$ python3 -q
>>> import numpy as np
>>> import numpy.linalg as la
>>> np.set_printoptions(suppress=True, linewidth=120)
>>> m1 = np.load("w.npy")
>>> print(m1)
[[-0.5  1.3  0.7]
 [ 0.1  0.1  1. ]
 [-0.1 -0.2  0.2]
 [-0.1  0.3  0.6]
 [ 2.3 -1.6  0.2]
 [ 2.2 -0.4  0.5]]
>>> out = np.c_[m1[:, :1] @ np.array([[3]]), np.array([2, 1, 0, 1, 1, 1])]
>>> print(out.round(2))
[[-1.5  2. ]
 [ 0.3  1. ]
 [-0.3  0. ]
 [-0.3  1. ]
 [ 6.9  1. ]
 [ 6.6  1. ]]
>>> print(np.round(la.norm(out - m1 @ la.lstsq(m1, out)[0], axis=0), 2) + 0)
[0.   1.03]
>>> print(np.round(la.norm(la.qr(m1)[0].T @ out, axis=0) ** 2 / ((out ** 2).sum(axis=0) + 1e-12), 2))
[1.   0.87]
>>> feats = np.array([[1.0, 0.0, 0.0, 0.0],
...     [0.0, -1.0, 0.0, 0.0],
...     [0.0, 0.0, 1.0, 0.0],
...     [0.0, 0.0, 0.0, -1.0]])
>>> out = la.inv(feats)
>>> print(round(float(la.cond(feats)), 2))
1.0
>>> print(np.round(la.det(feats) * out, 2))
[[ 1.  0.  0.  0.]
 [-0. -1. -0. -0.]
 [ 0.  0.  1.  0.]
 [-0. -0. -0. -1.]]
>>> print(round(float(la.det(feats) * la.det(out)), 2))
1.0
>>> print(round(la.slogdet(feats)[0], 2))
1.0
>>> rng = np.random.default_rng(645451)
>>> lab = rng.integers(0, 2, 3)
>>> K = (lab[:, None] == lab) * -3 + np.eye(3)
>>> print(K)
[[-2. -3.  0.]
 [-3. -2.  0.]
 [ 0.  0. -2.]]
>>> T = np.stack([K, 3 * K, K[::-1]])
>>> print(np.einsum("bij,cij->bc", T, T))
[[ 30.  90.  13.]
 [ 90. 270.  39.]
 [ 13.  39.  30.]]
>>> print((T @ K.T).shape)
(3, 3, 3)
>>> print(T.sum(axis=0))
[[ -8. -12.  -2.]
 [-15. -10.   0.]
 [ -2.  -3.  -8.]]
>>> arr = np.loadtxt("out14.csv", delimiter=",")
>>> print(arr.round(2) + 0)
[[ 0.31  0.   -0.11  0.94]
 [ 0.41  0.84 -0.3  -0.17]
 [ 0.83 -0.31  0.41 -0.23]
 [ 0.21 -0.45 -0.85 -0.17]]
>>> x = np.array([1, 2, 4, 0])
>>> a = np.maximum(arr @ x, 0)
>>> print(np.round(np.maximum(arr @ x, 0) - np.maximum(-arr @ x, 0), 2))
[-0.15  0.88  1.85 -4.1 ]
>>> print(a.round(2))
[0.   0.88 1.85 0.  ]
>>> print(np.round(arr.T @ a, 2))
[ 1.9   0.17  0.48 -0.57]
>>> O, evecs = la.qr(arr[:, :3])[0], la.qr(arr[:, 3:])[0]
>>> sigma = la.svd(O.T @ evecs, compute_uv=False)
>>> print(np.degrees(np.arccos(sigma.clip(0, 1))))
[90.]
>>> print((sigma > 0.9).sum())
0
>>> P = np.triu(np.array([[3, 7, 0, 0], [5, -9, -1, -5], [4, 1, 2, 2], [-6, -5, 8, 6]]), 1) + np.eye(4)
>>> out = P @ arr @ la.inv(P)
>>> print(round(float(np.trace(out)), 2), round(float(np.trace(arr)), 2))
1.39 1.39
>>> out = arr / la.norm(arr, axis=1, keepdims=True)
>>> C2 = out @ out.T
>>> print((C2 - 2 * np.eye(4)).round(6).argmax(axis=1))
[1 0 0 0]
>>> print(np.round(la.norm(out, axis=1), 2))
[1. 1. 1. 1.]
>>> print(C2.round(2) + 0)
[[1. 0. 0. 0.]
 [0. 1. 0. 0.]
 [0. 0. 1. 0.]
 [0. 0. 0. 1.]]
>>> print(np.argwhere(np.triu(np.abs(C2) > 0.95, 1)))
[]
>>> print((np.abs(C2) > 0.9).astype(int))
[[1 0 0 0]
 [0 1 0 0]
 [0 0 1 0]
 [0 0 0 1]]
>>> J = np.loadtxt("case17.csv", delimiter=",")
>>> print(J.round(2))
[[-0.18  0.93  0.04]
 [ 0.18 -0.2  -0.62]
 [ 0.94  0.15  0.29]
 [ 0.22  0.28 -0.73]]
>>> print(np.round(la.norm(J, axis=0), 2))
[1. 1. 1.]
>>> print(np.round(J.T @ J, 2) + 0)
[[1. 0. 0.]
 [0. 1. 0.]
 [0. 0. 1.]]
>>> print(round(float(J[:, 1] @ J[:, 2]), 2))
0.0
>>> E = np.array([[0, 0, 0, 0, 0, 6],
...     [0, 0, 1, 0, 0, 0],
...     [0, 1, 0, 0, 0, 0],
...     [0, 0, 0, 0, 1, 0],
...     [0, 0, 0, 4, 0, 0],
...     [0, 0, 0, 0, 0, 0]])
>>> print(la.matrix_rank(E, rtol=0.1))
5
>>> print(round(la.norm(E, 2) / la.norm(E), 2))
0.81
>>> print(la.cond(E) > 100)
True
>>> print([round(float(x), 2) for x in la.svd(E, compute_uv=False)[:3]])
[6.0, 4.0, 1.0]
>>> lab = rng.permutation(6)
>>> print(lab)
[2 5 0 4 1 3]
>>> out = E[lab][:, lab]
>>> print(np.round(np.sort(np.abs(la.eigvals(out))), 2))
[0. 0. 1. 1. 2. 2.]
>>> data = -2 * np.eye(6) + np.ones((6, 6))
>>> print(data)
[[-1.  1.  1.  1.  1.  1.]
 [ 1. -1.  1.  1.  1.  1.]
 [ 1.  1. -1.  1.  1.  1.]
 [ 1.  1.  1. -1.  1.  1.]
 [ 1.  1.  1.  1. -1.  1.]
 [ 1.  1.  1.  1.  1. -1.]]
>>> # symmetric
>>> out = la.inv(arr)
>>> print(np.round(la.inv(out), 2) + 0)
[[ 0.31  0.   -0.11  0.94]
 [ 0.41  0.84 -0.3  -0.17]
 [ 0.83 -0.31  0.41 -0.23]
 [ 0.21 -0.45 -0.85 -0.17]]
>>> print(round(la.cond(arr), 2))
1.0
>>> print(np.round(arr @ out, 2) + 0)
[[1. 0. 0. 0.]
 [0. 1. 0. 0.]
 [0. 0. 1. 0.]
 [0. 0. 0. 1.]]
>>> print((np.abs(out) > 1e-9).astype(int))
[[1 1 1 1]
 [1 1 1 1]
 [1 1 1 1]
 [1 1 1 1]]
>>> print(out.round(2) + 0)
[[ 0.31  0.41  0.83  0.21]
 [ 0.    0.84 -0.31 -0.45]
 [-0.11 -0.3   0.41 -0.85]
 [ 0.94 -0.17 -0.23 -0.17]]
>>> print(np.round(la.det(arr) * out, 2) + 0)
[[-0.31 -0.41 -0.83 -0.21]
 [ 0.   -0.84  0.31  0.45]
 [ 0.11  0.3  -0.41  0.85]
 [-0.94  0.17  0.23  0.17]]
>>> out = data / np.sqrt((data ** 2).mean(axis=1, keepdims=True))
>>> print(la.matrix_rank(data - data.mean(axis=1, keepdims=True)))
5
>>> print(np.round(la.norm(data, axis=1), 2))
[2.45 2.45 2.45 2.45 2.45 2.45]
>>> x = np.array([0, 0, 2, 2, 2, 2])
>>> target = data @ x
>>> print(target)
[8. 8. 4. 4. 4. 4.]
>>> print(np.round(la.solve(data, target), 2))
[-0.  0.  2.  2.  2.  2.]
>>> print(np.all(la.eigvalsh(data) > 0))
False
>>> print([round(float(la.det(data[:i, :i])), 2) + 0 for i in range(1, 7)])
[-1.0, 0.0, 4.0, -16.0, 48.0, -128.0]
>>> O, _ = la.qr(np.array([[0.3, 0.1, -1.4], [-0.7, 1.2, 0.0], [-0.5, 0.0, 0.0]]))
>>> evecs, _ = la.qr(np.array([[2.6, -1.1, 0.6], [-0.8, 1.9, -0.2], [0.9, 0.8, -0.6]]))
>>> sigma = 3 * 0.7 ** np.arange(3)
>>> X = O[:, :3] * sigma @ evecs[:3]
>>> print(X.round(2))
[[ 0.24  0.1   1.83]
 [-2.43  1.05 -0.31]
 [-1.41 -1.57 -0.76]]
>>> x = np.array([3, 5, -5])
>>> target = X @ x
>>> beta, lr = np.zeros(3), 1 / la.norm(X, 2) ** 2
>>> for i in range(50):
...     beta -= lr * X.T @ (X @ beta - target)
...     if i % 10 == 0: print(i, round(la.norm(X @ beta - target), 2))
... 
0 8.54
10 0.55
20 0.04
30 0.0
40 0.0
>>> print(round(la.cond(X), 2))
2.04
>>> x = np.array([-1, -1, -3])
>>> target = X @ x
>>> print(target.round(2))
[-5.84  2.31  5.27]
>>> print(np.round(la.solve(X.T, X[2]), 2))
[ 0. -0.  1.]
>>> print(np.round(la.solve(X, X[:, 2]), 2) + 0)
[0. 0. 1.]
>>> print(round(la.det(X[::-1]), 2))
-9.26
>>> print(round(float(np.einsum("ij,ji->", X, X)), 2))
-2.96
>>> print(np.round(np.poly(X), 2))
[ 1.   -0.52  1.62 -9.26]
>>> print(round(la.eigvals(X).sum().real, 2))
0.52
>>> print(round(np.trace(X), 2))
0.52
>>> print(np.round(X @ X, 2))
[[-2.77 -2.75 -0.99]
 [-2.69  1.33 -4.55]
 [ 4.56 -0.58 -1.52]]
>>> print(np.allclose(X, X.T))
False
>>> print(np.round(np.sort(np.abs(la.eigvals(X))), 2))
[2.01 2.15 2.15]
>>> print(np.allclose(X @ X.T, X.T @ X))
False
>>> print(round(la.det(X), 2))
9.26
>>> out = X / np.sqrt((X ** 2).mean(axis=1, keepdims=True))
>>> print(la.matrix_rank(out) == la.matrix_rank(X))
True
>>> print(np.round(la.norm(out, axis=1), 2))
[1.73 1.73 1.73]
